% python3 -q
>>> import numpy as np
>>> np.set_printoptions(precision=3, suppress=True, linewidth=120, legacy="1.25")
>>> arr = np.load("dump.npy")
>>> arr
array([[-2.393,  5.59 ,  1.585],
       [-1.195,  2.828,  0.786],
       [-3.042,  6.994,  2.03 ],
       [-2.423,  5.601,  1.577],
       [-1.801,  4.191,  1.191],
       [-1.825,  4.219,  1.226],
       [-1.172,  2.81 ,  0.788],
       [-1.81 ,  4.195,  1.233],
       [-1.804,  4.187,  1.225],
       [-0.588,  1.378,  0.4  ],
       [-0.004, -0.001, -0.017],
       [-1.782,  4.241,  1.195],
       [-0.028, -0.001, -0.014],
       [-2.374,  5.607,  1.593],
       [-1.807,  4.189,  1.181],
       [-2.429,  5.597,  1.598],
       [-3.004,  7.032,  2.008],
       [ 0.019, -0.014, -0.019],
       [-0.631,  1.421,  0.409],
       [ 0.02 , -0.027, -0.002],
       [-2.397,  5.588,  1.612],
       [-1.194,  2.792,  0.788],
       [-2.4  ,  5.599,  1.584]])
>>> Ac = arr - arr.mean(axis=0)
>>> V = np.linalg.svd(Ac)[2][:1]
>>> out = Ac - Ac @ V.T @ V
>>> np.diag(V.T @ V)
array([0.146, 0.789, 0.065])
>>> hat = arr @ np.linalg.solve(arr.T @ arr, arr.T)
>>> np.allclose(hat @ hat, hat)
True
>>> np.round(np.linalg.eigvalsh(hat), 3) + 0
array([0., 0., 0., 0., 0., 0., 0., 0., 0., 0., 0., 0., 0., 0., 0., 0., 0., 0., 0., 0., 1., 1., 1.])
>>> hat @ arr[:, 1]
array([ 5.59 ,  2.828,  6.994,  5.601,  4.191,  4.219,  2.81 ,  4.195,  4.187,  1.378, -0.001,  4.241, -0.001,  5.607,
        4.189,  5.597,  7.032, -0.014,  1.421, -0.027,  5.588,  2.792,  5.599])
>>> np.round(np.trace(hat), 3)
3.0
>>> C2 = np.cov(arr, rowvar=False)
>>> np.argwhere(np.triu(np.abs(np.corrcoef(arr.T)) > 0.8, 1))
array([[0, 1],
       [0, 2],
       [1, 2]])
>>> arr.std(axis=0)
array([0.953, 2.217, 0.638])
>>> C2.shape
(3, 3)
>>> np.corrcoef(arr.T)
array([[ 1., -1., -1.],
       [-1.,  1.,  1.],
       [-1.,  1.,  1.]])
>>> np.median(arr, axis=0)
array([-1.804,  4.191,  1.195])
>>> u, g = arr[0], arr[9]
>>> round(float(u @ g), 3)
9.744
>>> p = (u @ g) / (u @ u) * u
>>> np.linalg.matrix_rank(np.outer(u, g))
1
>>> np.outer(u, g)
array([[ 1.407, -3.298, -0.957],
       [-3.287,  7.703,  2.236],
       [-0.932,  2.184,  0.634]])
>>> np.round((g - p) @ u, 3)
-0.0
>>> p
array([-0.591,  1.379,  0.391])
>>> u = np.array([3, -1, -3])
>>> np.convolve(arr[11], u)
array([ -5.346,  14.505,   4.69 , -13.918,  -3.585])
>>> W0 = np.load("x.npy")
>>> W0
array([[ 2, -2,  0,  2,  6],
       [-2, -6,  1,  5, -1],
       [ 0,  1, -6,  1,  0],
       [ 2,  5,  1,  2, -5],
       [ 6, -1,  0, -5, -2]])
>>> vals, V = np.linalg.eigh(W0)
>>> x0 = np.array([-5, 3, 4, -1, 2])
>>> np.linalg.eigvalsh(W0[1:, 1:])
array([-8.773, -6.344, -4.096,  7.212])
>>> (np.sign(V[:, -1].round(6)) == np.sign(V[0, -1].round(6))).astype(int)
array([1, 0, 0, 0, 1])
>>> np.allclose(W0, W0.T)
True
>>> np.linalg.matrix_power(W0, 2)
array([[ 48,  12,   0, -32,  -8],
       [ 12,  67,  -7, -18, -29],
       [  0,  -7,  38,   1,  -6],
       [-32, -18,   1,  59,   7],
       [ -8, -29,  -6,   7,  66]])
>>> np.allclose(W0 @ W0.T, W0.T @ W0)
True
>>> W0.inv()
Traceback (most recent call last):
  File "<python-input-37>", line 1, in <module>
    W0.inv()
    ^^^^^^
AttributeError: 'numpy.ndarray' object has no attribute 'inv'
>>> W0 @ W0
array([[ 48,  12,   0, -32,  -8],
       [ 12,  67,  -7, -18, -29],
       [  0,  -7,  38,   1,  -6],
       [-32, -18,   1,  59,   7],
       [ -8, -29,  -6,   7,  66]])
>>> np.sort(np.abs(np.linalg.eigvals(W0)))
array([ 4.521,  5.328,  6.794,  8.291, 10.69 ])
>>> (W0 + W0.T) / 2
array([[ 2., -2.,  0.,  2.,  6.],
       [-2., -6.,  1.,  5., -1.],
       [ 0.,  1., -6.,  1.,  0.],
       [ 2.,  5.,  1.,  2., -5.],
       [ 6., -1.,  0., -5., -2.]])
>>> m1 = np.loadtxt("block15.csv", delimiter=",")
>>> m1
array([[-0.617, -0.757, -0.345],
       [-0.159, -0.217, -0.08 ],
       [ 0.617,  0.757,  0.345],
       [-0.808, -0.912, -0.508],
       [ 0.706,  0.837,  0.414],
       [ 0.159,  0.217,  0.08 ],
       [ 0.08 ,  0.11 ,  0.04 ],
       [ 0.664,  0.8  ,  0.38 ],
       [-0.909, -0.97 , -0.641],
       [-0.933, -0.98 , -0.686],
       [ 0.159,  0.217,  0.08 ]])
>>> # rows 5 and 10 are equal
>>> Ac = m1 - m1.mean(axis=0)
>>> V = np.linalg.svd(Ac)[2][:1]
>>> out = Ac - Ac @ V.T @ V
>>> np.linalg.norm(out, axis=1).round(6).argmax()
0
>>> np.round(np.linalg.norm(out) / np.linalg.norm(Ac), 3)
0.052
>>> np.cov(Ac @ V.T, rowvar=False)
array(1.094)
>>> (Ac @ V.T).std(axis=0)
array([0.997])
>>> Uu, sv, Vt = np.linalg.svd(m1, full_matrices=False)
>>> np.round(Vt @ Vt.T, 3) + 0
array([[1., 0., 0.],
       [0., 1., 0.],
       [0., 0., 1.]])
>>> sv / sv[0]
array([1.   , 0.062, 0.004])
>>> np.allclose(Uu * sv @ Vt, m1)
True
>>> (sv > 1e-8).sum()
3
>>> u, g = m1[9], m1[10]
>>> round(u @ g, 3)
-0.416
>>> p = (u @ g) / (u @ u) * u
>>> p
array([0.169, 0.177, 0.124])
>>> np.linalg.matrix_rank(np.outer(u, g))
1
>>> x0 = np.array([2, 0, -2])
>>> y = m1 @ x0
>>> np.round(np.linalg.pinv(m1) @ m1, 3) + 0
array([[1., 0., 0.],
       [0., 1., 0.],
       [0., 0., 1.]])
>>> np.round(np.linalg.lstsq(m1, y)[0], 3) + 0
array([ 2.,  0., -2.])
>>> np.round(np.linalg.solve(m1.T @ m1, m1.T @ y), 3) + 0
array([ 2.,  0., -2.])
>>> rng = np.random.default_rng(398651)
>>> y = y + 0.1 * rng.normal(size=11)
>>> y
array([-0.34 , -0.107,  0.526, -0.533,  0.522,  0.072,  0.093,  0.434, -0.478, -0.422,  0.157])
>>> b, *_ = np.linalg.lstsq(m1, y)
>>> b.round()
array([ 4., -1., -3.])
>>> b
array([ 3.831, -1.295, -2.734])
>>> basis = m1[[6, 7]].astype(float)
>>> for _ in range(6):
...     lab = np.linalg.norm(m1[:, None] - basis, axis=-1).argmin(axis=1)
...     basis = np.array([m1[lab == j].mean(axis=0) for j in range(2)])
... 
>>> lab
array([0, 0, 1, 0, 1, 1, 1, 1, 0, 0, 1])
>>> basis[1] - basis[0]
array([1.083, 1.257, 0.675])
>>> np.abs(basis[1] - basis[0]).argmax()
1
>>> mat = np.loadtxt("a.csv", delimiter=",")
>>> mat
array([[-2.611,  1.4  ,  0.1  , -1.3  ],
       [-3.993,  1.1  , -0.3  , -2.   ],
       [ 2.201,  1.   , -0.2  ,  1.1  ],
       [-1.225,  0.5  ,  0.2  , -0.6  ],
       [ 0.051,  2.5  , -1.1  ,  0.   ],
       [-2.198, -1.7  , -0.4  , -1.1  ],
       [ 2.182,  1.1  , -0.5  ,  1.1  ],
       [ 0.011, -0.6  , -1.9  ,  0.   ],
       [-1.799, -1.1  ,  0.3  , -0.9  ],
       [ 2.39 ,  1.   ,  0.9  ,  1.2  ],
       [-0.8  ,  0.2  ,  0.8  , -0.4  ],
       [-0.219, -0.2  , -0.8  , -0.1  ],
       [-2.815,  1.1  ,  0.9  , -1.4  ],
       [-1.017, -1.1  ,  0.4  , -0.5  ],
       [ 2.004,  0.9  , -0.1  ,  1.   ],
       [-0.998,  0.3  ,  0.7  , -0.5  ],
       [ 1.212, -0.6  , -0.3  ,  0.6  ],
       [ 0.588,  0.2  , -0.1  ,  0.3  ],
       [-2.786,  0.3  , -1.2  , -1.4  ],
       [ 4.208, -0.2  ,  0.1  ,  2.1  ],
       [ 2.013, -0.1  ,  0.2  ,  1.   ],
       [-1.607, -0.2  , -2.5  , -0.8  ],
       [-2.784, -1.   , -0.9  , -1.4  ],
       [-0.44 ,  2.7  , -0.7  , -0.2  ],
       [-0.377,  0.4  ,  0.2  , -0.2  ],
       [ 0.796, -0.5  , -0.3  ,  0.4  ],
       [ 2.185, -0.6  , -2.9  ,  1.1  ]])
>>> th = np.radians(36)
>>> R = np.eye(4)
>>> R[1, 1] = R[0, 0] = np.cos(th)
>>> R[1, 0], R[0, 1] = -np.sin(th), np.sin(th)
>>> R
array([[ 0.809,  0.588,  0.   ,  0.   ],
       [-0.588,  0.809,  0.   ,  0.   ],
       [ 0.   ,  0.   ,  1.   ,  0.   ],
       [ 0.   ,  0.   ,  0.   ,  1.   ]])
>>> out = mat @ R.T
>>> np.round(np.linalg.det(R), 3), np.round(np.trace(R), 3)
(1.0, 3.618)
>>> np.allclose(np.linalg.norm(mat, axis=1), np.linalg.norm(out, axis=1))
True
>>> out = np.linalg.inv(R)
>>> (np.abs(out) > 1e-9).astype(int)
array([[1, 1, 0, 0],
       [1, 1, 0, 0],
       [0, 0, 1, 0],
       [0, 0, 0, 1]])
>>> np.round(R @ out, 3) + 0
array([[1., 0., 0., 0.],
       [0., 1., 0., 0.],
       [0., 0., 1., 0.],
       [0., 0., 0., 1.]])
>>> out
array([[ 0.809, -0.588,  0.   ,  0.   ],
       [ 0.588,  0.809,  0.   ,  0.   ],
       [ 0.   ,  0.   ,  1.   ,  0.   ],
       [ 0.   ,  0.   ,  0.   ,  1.   ]])
>>> Uu, sv, Vt = np.linalg.svd(mat)
>>> np.argmax(sv[:-1] / (sv[1:] + 1e-6)) + 1
3
>>> out = Uu[:, :3] @ np.diag(sv[:3]) @ Vt[:3]
>>> np.round(np.abs(mat - out).max(), 3)
0.021
>>> np.round(np.linalg.norm(mat - out) / np.linalg.norm(mat), 3)
0.003
>>> np.linalg.matrix_rank(out)
3
>>> np.linalg.matrix_rank(mat, rtol=0.05)
3
>>> basis = mat[[2, 3]].astype(float)
>>> for _ in range(6):
...     lab = np.linalg.norm(mat[:, None] - basis, axis=-1).argmin(axis=1)
...     basis = np.array([mat[lab == j].mean(axis=0) for j in range(2)])
... 
>>> lab
array([1, 1, 0, 1, 1, 1, 0, 1, 1, 0, 1, 1, 1, 1, 0, 1, 0, 0, 1, 0, 0, 1, 1, 1, 1, 0, 0])
>>> basis[1] - basis[0]
array([-3.484,  0.051, -0.045, -1.743])
>>> lab = mat[:, 0] > np.median(mat[:, 0])
>>> u = mat[lab].mean(axis=0) - mat[~lab].mean(axis=0)
>>> lab.astype(int)
array([0, 0, 1, 0, 1, 0, 1, 1, 0, 1, 0, 1, 0, 0, 1, 0, 1, 1, 0, 1, 1, 0, 0, 0, 0, 1, 1])
>>> data = np.diag(np.array([3, 0, 2, 0, 2])) + -3 * np.eye(5, k=1) + -3 * np.eye(5, k=-1)
>>> data
array([[ 3., -3.,  0.,  0.,  0.],
       [-3.,  0., -3.,  0.,  0.],
       [ 0., -3.,  2., -3.,  0.],
       [ 0.,  0., -3.,  0., -3.],
       [ 0.,  0.,  0., -3.,  2.]])
>>> # symmetric
>>> np.poly(data)
array([   1.,   -7.,  -20.,  159.,   45., -567.])
>>> np.linalg.eigvals(data)
array([-4.234, -2.009,  6.423,  2.289,  4.531])
>>> np.kron(np.eye(2, dtype=int), data)
array([[ 3., -3.,  0.,  0.,  0.,  0., -0.,  0.,  0.,  0.],
       [-3.,  0., -3.,  0.,  0., -0.,  0., -0.,  0.,  0.],
       [ 0., -3.,  2., -3.,  0.,  0., -0.,  0., -0.,  0.],
       [ 0.,  0., -3.,  0., -3.,  0.,  0., -0.,  0., -0.],
       [ 0.,  0.,  0., -3.,  2.,  0.,  0.,  0., -0.,  0.],
       [ 0., -0.,  0.,  0.,  0.,  3., -3.,  0.,  0.,  0.],
       [-0.,  0., -0.,  0.,  0., -3.,  0., -3.,  0.,  0.],
       [ 0., -0.,  0., -0.,  0.,  0., -3.,  2., -3.,  0.],
       [ 0.,  0., -0.,  0., -0.,  0.,  0., -3.,  0., -3.],
       [ 0.,  0.,  0., -0.,  0.,  0.,  0.,  0., -3.,  2.]])
>>> np.round(np.linalg.det(2 * data), 3), np.round(np.linalg.det(data), 3)
(18144.0, 567.0)
>>> np.round(np.linalg.eigvals(data).sum().real, 3)
7.0
